% python3 -q
>>> import numpy as np
>>> import numpy.linalg as la
>>> np.set_printoptions(precision=2, suppress=True, linewidth=140, sign=" ")
>>> J = np.loadtxt("block7.csv", delimiter=",")
>>> J
array([[  9.7 ,  12.22,  15.08,  -5.76, -17.23],
       [ -6.12,   6.93,   3.8 ,  -0.78,   3.95],
       [ 14.36,  -8.93,  -6.64,   2.48,  -1.6 ],
       [  4.8 ,  -6.27, -10.38,   7.24,   6.38],
       [  7.69,   0.63,  -8.13,   4.92,  -3.28],
       [ -8.18,   3.09,   1.95,  -0.04,   0.6 ],
       [  4.42,   4.21,  -5.62,   4.76,  -6.39],
       [ -0.02,   0.54,   2.82,  -2.45,   0.18],
       [ -1.19,   2.61,  -3.66, -11.14,   3.48],
       [ -1.08,   4.97,  -2.85,   4.84,  16.32],
       [ -6.17,  11.12,   4.37,   3.37,  14.14],
       [ -2.52,  -9.59,   1.69,   5.81,  12.78],
       [-11.3 , -21.8 ,  -1.27,  -2.83,   0.74],
       [ 10.24, -12.32,   9.04,   0.24, -14.27],
       [  0.18,   8.27,  -8.52,  -1.77,  -2.  ],
       [-10.91,  -1.63,   3.75,   8.45,   5.39],
       [ 15.12, -10.22,  -0.12,  -6.78, -13.68],
       [ -9.36, -14.27,   9.67,  -8.61, -15.76]])
>>> x = np.array([-3, -4, 5, -7, 4])
>>> target = J @ x
>>> np.round(la.pinv(J) @ J, 2) + 0
array([[ 1.,  0.,  0.,  0.,  0.],
       [ 0.,  1.,  0.,  0.,  0.],
       [ 0.,  0.,  1.,  0.,  0.],
       [ 0.,  0.,  0.,  1.,  0.],
       [ 0.,  0.,  0.,  0.,  1.]])
>>> la.solve(J.T @ J, J.T @ target)
array([-3., -4.,  5., -7.,  4.])
>>> rng = np.random.default_rng(34606)
>>> target = target + 0.02 * rng.normal(size=18)
>>> target
array([ -31.15,   30.87,  -64.33,  -66.44, -113.79,   24.6 , -117.1 ,   29.84,   66.73,    0.49,   28.84,   64.81,  137.49,    4.98,
        -71.86,   20.43,  -12.33,  130.75])
>>> b, *_ = la.lstsq(J, target)
>>> np.round(J.T @ (target - J @ b), 2) + 0
array([ 0.,  0.,  0.,  0.,  0.])
>>> labels = J[:, 0] > np.median(J[:, 0])
>>> f = J[labels].mean(axis=0) - J[~labels].mean(axis=0)
>>> round((((J - J.mean(axis=0)) @ f > 0) == labels).mean(), 2)
np.float64(0.94)
>>> f
array([ 13.7 ,   0.74,  -3.32,   0.42, -10.39])
>>> Ac = (J - J.mean(axis=0)) / J.std(axis=0)
>>> np.argwhere(np.abs(Ac) > 2)
array([[  0,   2],
       [  8,   3],
       [ 12,   1]])
>>> Ac.std(axis=0)
array([ 1.,  1.,  1.,  1.,  1.])
>>> b = la.lstsq(np.delete(Ac, 2, axis=1), Ac[:, 2])[0]
>>> np.abs(b).argmax()
np.int64(3)
>>> M = np.loadtxt("dump.csv", delimiter=",")
>>> M
array([[ -8.06,   1.41,  -5.99,   5.06,   5.74,   2.43,  -2.38,  -9.14,   8.51,  -1.  ],
       [ -8.68,  -0.76,  -6.71,   5.54,   4.66,   2.69,  -3.93,  -8.6 ,   9.81,   1.28],
       [ -8.46,  -1.6 ,  -5.19,   5.65,   5.27,   5.02,  -4.72,  -9.87,   7.82,   0.84],
       [ -9.76,   1.61,  -6.59,   5.67,   7.1 ,   2.35,  -3.6 , -10.01,   7.73,  -1.1 ],
       [ -8.71,   0.62,  -4.63,   5.69,   4.41,   1.93,  -1.45,  -8.08,  10.57,  -0.72],
       [ -9.69,   0.  ,  -4.4 ,   5.51,   4.47,   2.96,  -4.1 ,  -7.14,  10.15,  -0.89],
       [ -8.01,  -2.26,  -6.86,   5.63,   5.54,   2.1 ,  -1.95,  -7.25,   8.85,   0.02],
       [ -9.64,   0.2 ,  -5.43,   4.3 ,   7.54,   3.32,  -3.13, -10.43,   9.46,  -1.11],
       [-10.28,  -0.12,  -5.24,   6.63,   6.26,   2.93,  -3.49, -10.16,   8.27,   0.01],
       [ -9.88,   1.  ,  -4.76,   8.  ,   5.39,   2.53,  -1.51,  -7.44,   7.16,  -0.9 ],
       [ -7.29,  -0.91,  -6.39,   6.34,   4.57,   3.25,  -2.05,  -9.38,   9.94,  -0.63],
       [ -7.77,   1.53,  -3.99,   6.94,   6.19,   4.16,  -4.17,  -9.47,   8.75,  -1.08],
       [ -7.75,   0.21,  -4.95,   4.49,   6.78,   2.  ,  -2.67, -10.28,  10.37,  -1.2 ],
       [-10.57,  -1.07,  -5.14,   6.02,   5.42,   3.17,  -3.04,  -9.32,   8.86,  -0.48],
       [ -9.81,  -2.09,  -6.79,   7.28,   4.54,   3.54,  -4.15,  -7.25,   9.24,   1.26],
       [-10.14,   0.97,  -6.52,   5.64,   5.06,   3.12,  -3.44,  -9.31,   9.56,  -1.63],
       [ -8.73,   0.82,  -5.9 ,   3.87,   6.66,   3.29,  -3.69,  -8.99,   8.61,  -0.1 ],
       [ -8.12,  -0.36,  -6.78,   5.88,   5.99,   3.98,  -3.11,  -8.89,   8.81,   0.73],
       [ -9.94,  -0.66,  -5.94,   5.07,   5.51,   3.59,  -2.36,  -8.32,   9.39,  -0.15],
       [ -7.5 ,  -0.06,  -6.29,   6.99,   6.01,   3.36,  -4.88,  -9.57,   9.76,  -0.37],
       [-11.36,  -1.01,  -7.36,   5.46,   6.21,   1.95,  -0.77, -10.31,  11.03,   0.55],
       [ -8.93,  -0.73,  -4.28,   5.96,   3.63,   3.61,  -0.81, -10.39,   9.18,   0.19],
       [ -8.46,   1.32,  -4.26,   6.94,   6.89,   2.13,  -1.91,  -8.05,   9.6 ,  -0.28],
       [ -7.68,  -0.71,  -6.37,   5.  ,   4.94,   2.93,  -3.75,  -7.15,   7.92,   1.4 ],
       [ -9.49,   0.16,  -5.45,   9.15,   4.93,   2.84,  -2.59, -10.44,   9.59,  -1.23],
       [-10.12,  -0.04,  -5.54,   3.99,   6.81,   2.52,  -1.52,  -8.06,   8.9 ,   0.74],
       [-10.63,   0.21,  -7.1 ,   5.9 ,   7.2 ,   4.25,  -1.73,  -8.84,   8.13,  -0.77],
       [ -8.65,   0.17,  -4.  ,   6.74,   7.  ,   3.19,  -2.84,  -7.36,   9.12,  -1.26],
       [-10.17,  -1.82,  -4.71,   3.94,   7.12,   3.74,  -3.54,  -7.1 ,   9.5 ,  -0.11],
       [ -8.5 ,  -1.15,  -5.49,   4.96,   7.15,   4.37,  -4.72,  -9.99,   8.56,   1.48],
       [ -8.05,  -2.11,  -6.2 ,   6.16,   6.58,   2.56,  -3.04,  -6.62,   9.04,  -1.45],
       [ -8.12,  -1.27,  -5.11,   5.87,   7.39,   2.47,  -2.01,  -9.21,   9.33,   1.65],
       [ -7.34,  -0.81,  -4.08,   5.38,   5.75,   3.84,  -4.23,  -8.24,   8.88,   0.88],
       [ -9.2 ,   1.39,  -5.75,   6.67,   4.36,   3.12,  -3.13,  -8.16,   8.41,   0.14]])
>>> Ac = M - M.mean(axis=0)
>>> Uu, sig, Vh = la.svd(Ac, full_matrices=False)
>>> np.abs(Vh[0]).argmax()
np.int64(1)
>>> np.abs(Uu[:, 0]).argmax()
np.int64(24)
>>> (np.sign(Uu[:, 0]) == np.sign(Uu[0, 0])).astype(int)
array([ 1,  0,  0,  1,  1,  0,  0,  1,  1,  1,  1,  1,  1,  1,  0,  1,  0,  0,  0,  0,  1,  1,  1,  0,  1,  0,  1,  1,  0,  0,  0,  0,  0,
        1])
